$ python3 -q
>>> import numpy as np
>>> np.set_printoptions(precision=2, suppress=True, linewidth=200)
>>> X = np.load("case13.npy")
>>> X
array([[-0.73, -0.26, -0.34,  0.54, -0.04],
       [ 0.43, -0.73,  0.26,  0.37, -0.27],
       [ 0.5 ,  0.02, -0.7 ,  0.28,  0.44],
       [-0.03, -0.36, -0.56, -0.6 , -0.45],
       [-0.2 , -0.52,  0.16, -0.37,  0.73]])
>>> x = np.array([-2, 2, -2, -4, 1])
>>> 5 - np.linalg.matrix_rank(X - np.eye(5), tol=1e-8)
np.int64(1)
>>> np.abs(np.linalg.eigvals(X))
array([1., 1., 1., 1., 1.])
>>> print(round(float(np.linalg.det(X)), 2))
1.0
>>> print(np.sort(np.abs(np.degrees(np.angle(np.linalg.eigvals(X))))))
[  0.   120.86 120.86 176.91 176.91]
>>> B = X / np.sqrt((X ** 2).mean(axis=1, keepdims=True))
>>> np.linalg.matrix_rank(B) == np.linalg.matrix_rank(X)
np.True_
>>> B[2]
array([ 1.11,  0.06, -1.55,  0.62,  0.98])
>>> np.linalg.norm(B, axis=1)
array([2.24, 2.24, 2.24, 2.24, 2.24])
>>> np.linalg.norm(X, axis=0)
array([1., 1., 1., 1., 1.])
>>> np.round(X[:, 3] @ X[:, 2], 2)
np.float64(-0.0)
>>> print(np.round(X.T @ X, 2) + 0)
[[1. 0. 0. 0. 0.]
 [0. 1. 0. 0. 0.]
 [0. 0. 1. 0. 0.]
 [0. 0. 0. 1. 0.]
 [0. 0. 0. 0. 1.]]
>>> f = np.array([2, 2])
>>> np.polyval(f, X[2])
array([2.99, 2.05, 0.61, 2.56, 2.88])
>>> J = np.array([[1.0, -1.0, -2.0, 2.0, -3.0],
...     [1.0, -1.0, -8.0, -2.0, -9.0],
...     [0.0, 0.0, -3.0, -1.0, -2.0],
...     [0.0, 0.0, 3.0, 1.0, 0.0],
...     [0.0, 0.0, 1.0, 2.0, 1.0]])
>>> B = np.array([[0, 0], [0, 2]])
>>> C = np.kron(B, J)
>>> np.linalg.matrix_rank(C)
np.int64(4)
>>> print(np.round(np.trace(np.linalg.pinv(J) @ J), 2))
4.0
>>> np.allclose(J[:-1].T @ np.linalg.lstsq(J[:-1].T, J[-1])[0], J[-1])
True
>>> np.unique(J.round(6), axis=0).shape
(5, 5)
>>> J @ J
array([[ 0.,  0., 15.,  2.,  7.],
       [ 0.,  0., 15., -8., 13.],
       [ 0.,  0.,  4., -2.,  4.],
       [ 0.,  0., -6., -2., -6.],
       [ 0.,  0.,  4.,  3., -1.]])
>>> np.linalg.matrix_power(J, 3)
array([[  0.,   0., -32.,   1., -23.],
       [  0.,   0., -56.,   3., -17.],
       [  0.,   0., -14.,   2.,  -4.],
       [  0.,   0.,   6.,  -8.,   6.],
       [  0.,   0.,  -4.,  -3.,  -9.]])
>>> (J - J.T) / 2
array([[ 0. , -1. , -1. ,  1. , -1.5],
       [ 1. ,  0. , -4. , -1. , -4.5],
       [ 1. ,  4. ,  0. , -2. , -1.5],
       [-1. ,  1. ,  2. ,  0. , -1. ],
       [ 1.5,  4.5,  1.5,  1. ,  0. ]])
>>> print(np.trace(J))
-1.0
>>> np.round(np.sort(np.abs(np.linalg.eigvals(J))), 2) + 0
array([0.  , 0.  , 1.98, 1.98, 2.54])
>>> rng = np.random.default_rng(884241)
>>> idx = rng.permutation(5)
>>> print(idx)
[1 2 4 3 0]
>>> B = J[idx][:, idx]
>>> print(np.diag(B))
[-1. -3.  1.  1.  1.]
>>> print(np.allclose(B, J))
False
>>> np.round(np.sort(np.abs(np.linalg.eigvals(B))), 2) + 0
array([0.  , 0.  , 1.98, 1.98, 2.54])
>>> np.trace(B)
np.float64(-1.0)
>>> round(np.linalg.det(B), 2), round(float(np.linalg.det(J[idx])), 2)
(np.float64(0.0), 0.0)
>>> f, r1 = J[1], J[3]
>>> f @ f
np.float64(151.0)
>>> p = (f @ r1) / (f @ f) * f
>>> round(np.linalg.norm(f + r1) ** 2 + np.linalg.norm(f - r1) ** 2, 2)
np.float64(322.0)
>>> print(np.linalg.matrix_rank(np.outer(f, r1)))
1
